% python3 -q
>>> import numpy as np
>>> np.set_printoptions(precision=3, suppress=True, linewidth=200)
>>> basis = np.sign(np.array([[-1, 1, 4, -2], [1, 5, 2, -4], [-4, 2, -2, 2], [5, -1, -1, 0]]))
>>> Y = (np.tril(basis, -1) + np.eye(4)) @ (np.triu(basis, 1) + np.eye(4))
>>> w = np.array([5, 0, 4, 4])
>>> feats = np.rint(Y * w @ np.linalg.inv(Y)) + 0
>>> print(feats)
[[ 18.  -9.  -4.  -8.]
 [ 26. -13.  -8. -16.]
 [ -2.   1.   4.   0.]
 [  2.  -1.   0.   4.]]
>>> left, sv, Vt = np.linalg.svd(feats)
>>> vecs = Vt[:(sv > 1e-8).sum()]
>>> rng = np.random.default_rng(982)
>>> x0 = feats[2] + -3 * feats[1] + rng.integers(2) * np.eye(4)[3]
>>> print(x0)
[-80.  40.  28.  49.]
>>> print(np.round(np.linalg.norm(x0 - vecs.T @ vecs @ x0), 3))
0.0
>>> print(np.linalg.matrix_rank(np.vstack([feats, x0])))
3
>>> left, sv, Vt = np.linalg.svd(feats)
>>> print(np.argmax(sv[:-1] / (sv[1:] + 1e-6)) + 1)
3
>>> print(sv.round(3) + 0)
[40.645  5.211  3.584  0.   ]
>>> Y = left[:, :3] @ np.diag(sv[:3]) @ Vt[:3]
>>> print(Y.round(3) + 0)
[[ 18.  -9.  -4.  -8.]
 [ 26. -13.  -8. -16.]
 [ -2.   1.   4.   0.]
 [  2.  -1.   0.   4.]]
>>> print(np.linalg.matrix_rank(feats, rtol=0.05))
3
>>> proj = np.triu(np.array([[3, 0, 2, 2], [2, 3, 0, 2], [3, 0, 2, 0], [1, 3, 2, 3]]), 1) + np.eye(4)
>>> Y = proj @ feats @ np.linalg.inv(proj)
>>> print(proj @ feats - feats @ proj)
[[  0.   0. -28. -10.]
 [  4.  -2. -52. -18.]
 [  0.   0.   4.   2.]
 [  0.   0.  -4.  -2.]]
